>>> import numpy as np
>>> import numpy.linalg as la
>>> np.set_printoptions(precision=2, suppress=True, linewidth=160)
>>> m1 = np.loadtxt("case16.csv", delimiter=",")
>>> m1
array([[ -3.67,  -2.91,  -0.96,   4.05],
       [  1.32,   6.93,  12.11, -13.27],
       [  9.28,  -4.35,  -6.25, -23.5 ],
       [-28.6 , -22.61,  -3.65,   4.08],
       [-22.15,   3.76,   9.46, -11.88],
       [ -4.03,  39.68,  -7.12,  -2.3 ],
       [  0.23,  16.94,  -0.67,  -1.56],
       [-12.26, -22.19,   7.67,  10.61],
       [-13.55,   0.85,   3.82,   1.4 ],
       [ -2.22, -12.99,   3.42,  -9.64],
       [ -3.73,  47.3 ,  -1.66,  12.24],
       [ 10.13, -28.99,  12.95,  21.15],
       [-24.39,   6.97, -12.5 , -19.15],
       [  0.6 ,  -0.96, -23.36,   0.4 ],
       [ -2.04,  -8.93,  -3.03,  17.2 ],
       [ -0.26,   8.08,   8.06,  -1.6 ],
       [ -1.31,   1.4 , -18.62,   1.62],
       [  2.37,  30.25,   1.79,  27.1 ],
       [ 22.96,  -5.95,  -3.44, -22.99],
       [-11.09,  -9.45,   9.98, -27.36],
       [-25.18,  -6.07,  -3.34,  -0.84],
       [-21.48,  14.94,   3.12,  -3.56],
       [ 19.39, -39.18,  -1.38,  -8.18],
       [  9.5 ,   4.32, -17.71,  -9.2 ],
       [-13.44,   6.16,  24.63,   1.3 ],
       [ 30.19,  -8.06,   2.1 ,  14.57],
       [-33.64,  -8.52,  -9.11, -23.71]])
>>> hat = m1 @ la.solve(m1.T @ m1, m1.T)
>>> np.allclose(hat @ hat, hat)
True
>>> np.round(la.eigvalsh(hat), 2) + 0
array([0., 0., 0., 0., 0., 0., 0., 0., 0., 0., 0., 0., 0., 0., 0., 0., 0., 0., 0., 0., 0., 0., 0., 1., 1., 1., 1.])
>>> la.matrix_rank(np.eye(27) - hat)
np.int64(23)
